% ipython --no-banner

In [1]: import numpy as np

In [2]: np.set_printoptions(suppress=True, linewidth=160)

In [3]: m1 = np.tril(np.array([[3, -5, 6], [-8, 7, 6], [-6, 1, -8]]), -1) + np.eye(3, dtype=int)

In [4]: m1
Out[4]: 
array([[ 1,  0,  0],
       [-8,  1,  0],
       [-6,  1,  1]])

In [5]: cov = m1.T @ m1

In [6]: np.diag(cov)
Out[6]: array([101,   2,   1])

In [7]: np.round(np.linalg.eigvalsh(cov)[::-1], 2)
Out[7]: array([103.3 ,   0.68,   0.01])

In [8]: proj = np.triu(np.array([[2, -1, -1], [3, 1, -1], [-1, -1, 3]]), 1) + np.eye(3)

In [9]: out = proj @ m1 @ np.linalg.inv(proj)

In [10]: print(np.linalg.matrix_rank(out))
3

In [11]: out
Out[11]: 
array([[ 15.,  13.,  27.],
       [ -2.,  -2.,  -5.],
       [ -6.,  -5., -10.]])

In [12]: out = m1 / np.sqrt((m1 ** 2).mean(axis=1, keepdims=True))

In [13]: print(np.round(m1 - m1.mean(axis=1, keepdims=True), 2))
[[ 0.67 -0.33 -0.33]
 [-5.67  3.33  2.33]
 [-4.67  2.33  2.33]]

In [14]: np.round(np.linalg.norm(out, axis=1), 2)
Out[14]: array([1.73, 1.73, 1.73])

In [15]: U, sig, Vh = np.linalg.svd(m1, full_matrices=False)

In [16]: print(np.round(U.T @ U, 2) + 0)
[[1. 0. 0.]
 [0. 1. 0.]
 [0. 0. 1.]]

In [17]: np.round(Vh @ Vh.T, 2) + 0
Out[17]: 
array([[1., 0., 0.],
       [0., 1., 0.],
       [0., 0., 1.]])

In [18]: np.abs(U[:, 0]).round(6).argmax()
Out[18]: np.int64(1)

In [19]: sig.round(2)
Out[19]: array([10.16,  0.83,  0.12])

In [20]: x0 = np.array([1, 2, 2])

In [21]: y = m1 @ x0

In [22]: coef, lr = np.zeros(3), 1 / np.linalg.norm(m1, 2) ** 2

In [23]: for i in range(8):
    ...:     coef -= lr * m1.T @ (m1 @ coef - y)
    ...:     if i % 2 == 0: print(i, round(np.linalg.norm(m1 @ coef - y), 2))
    ...: 
0 2.07
2 2.04
4 2.02
6 1.99

In [24]: np.round(np.linalg.cond(m1), 2)
Out[24]: np.float64(85.36)

In [25]: E = np.array([[-1.4, 0.6, 17.0],
    ...:     [-1.3, 0.8, 7.0],
    ...:     [-0.2, -0.6, 8.0],
    ...:     [-0.9, -0.8, 0.0],
    ...:     [1.5, -0.9, -8.0]])

In [26]: U, sig, Vh = np.linalg.svd(E)

In [27]: np.argmax(sig[:-1] / (sig[1:] + 1e-6)) + 1
Out[27]: np.int64(1)

In [28]: out = U[:, :1] @ np.diag(sig[:1]) @ Vh[:1]

In [29]: round(float(np.linalg.norm(E - out) / np.linalg.norm(E)), 2)
Out[29]: 0.09

In [30]: np.round(np.linalg.norm(E - out, 2), 2), np.round(sig[1], 2)
Out[30]: (np.float64(1.63), np.float64(1.63))

In [31]: out = np.c_[E[:, :1] @ np.array([[5]]), np.array([2, -2, -3, -3, 0])]

In [32]: out
Out[32]: 
array([[-7. ,  2. ],
       [-6.5, -2. ],
       [-1. , -3. ],
       [-4.5, -3. ],
       [ 7.5,  0. ]])

In [33]: np.round(np.linalg.lstsq(E, out[:, 0])[0], 2) + 0
Out[33]: array([5., 0., 0.])

In [34]: np.linalg.matrix_rank(out)
Out[34]: np.int64(2)

In [35]: rng = np.random.default_rng(33)

In [36]: ang = rng.uniform(0, 2 * np.pi, 31)

In [37]: Q, _ = np.linalg.qr(np.array([[0.5, -0.5], [0.8, 0.6], [-0.6, -0.2], [0.2, 0.0], [-0.4, 0.7]]))

In [38]: feats = 10 * np.c_[np.cos(ang), np.sin(ang)] @ Q.T

In [39]: feats.round(2)
Out[39]: 
array([[ 5.6 ,  4.41, -4.12,  1.59, -5.46],
       [ 1.72,  8.23, -5.2 ,  1.47, -0.2 ],
       [-6.16, -2.69,  3.3 , -1.44,  6.47],
       [ 5.03, -5.09,  1.47,  0.13, -6.83],
       [ 0.92,  8.42, -5.08,  1.36,  0.75],
       [ 6.43,  0.13, -1.91,  1.12, -7.33],
       [-5.08,  5.  , -1.4 , -0.16,  6.87],
       [ 2.69,  7.81, -5.23,  1.58, -1.4 ],
       [ 3.46, -7.  ,  3.01, -0.41, -5.46],
       [ 3.63,  7.14, -5.12,  1.64, -2.62],
       [ 4.7 , -5.59,  1.85,  0.01, -6.57],
       [-2.45, -7.94,  5.23, -1.55,  1.09],
       [ 0.05, -8.47,  4.83, -1.2 , -1.88],
       [ 6.39, -0.74, -1.4 ,  0.99, -7.46],
       [-3.66, -7.12,  5.11, -1.64,  2.65],
       [-5.45,  4.27, -0.88, -0.32,  7.15],
       [-6.01,  2.77,  0.13, -0.63,  7.47],
       [-3.48, -7.27,  5.15, -1.64,  2.42],
       [ 3.29,  7.42, -5.18,  1.62, -2.17],
       [ 5.82,  3.86, -3.87,  1.55, -5.82],
       [ 6.24,  2.34, -3.12,  1.4 , -6.63],
       [-1.59, -8.28,  5.18, -1.45,  0.04],
       [-5.67, -4.24,  4.04, -1.58,  5.57],
       [ 5.91, -3.12,  0.09,  0.57, -7.42],
       [-5.81, -3.88,  3.88, -1.55,  5.81],
       [ 6.21,  2.46, -3.18,  1.42, -6.57],
       [ 3.71, -6.77,  2.81, -0.33, -5.7 ],
       [ 4.95, -5.22,  1.57,  0.1 , -6.77],
       [ 4.85, -5.37,  1.68,  0.06, -6.69],
       [-6.03,  2.71,  0.17, -0.65,  7.47],
       [-6.3 ,  1.45,  0.97, -0.87,  7.51]])

In [40]: Ac = feats - feats.mean(axis=0)

In [41]: V = np.linalg.svd(Ac)[2][:2]

In [42]: out = Ac - Ac @ V.T @ V

In [43]: np.round(np.diag(V.T @ V), 2)
Out[43]: array([0.41, 0.72, 0.27, 0.03, 0.57])

In [44]: print(np.round(np.linalg.norm(out) / np.linalg.norm(Ac), 2))
0.0

In [45]: print(np.linalg.norm(out, axis=1).round(6).argmax())
0
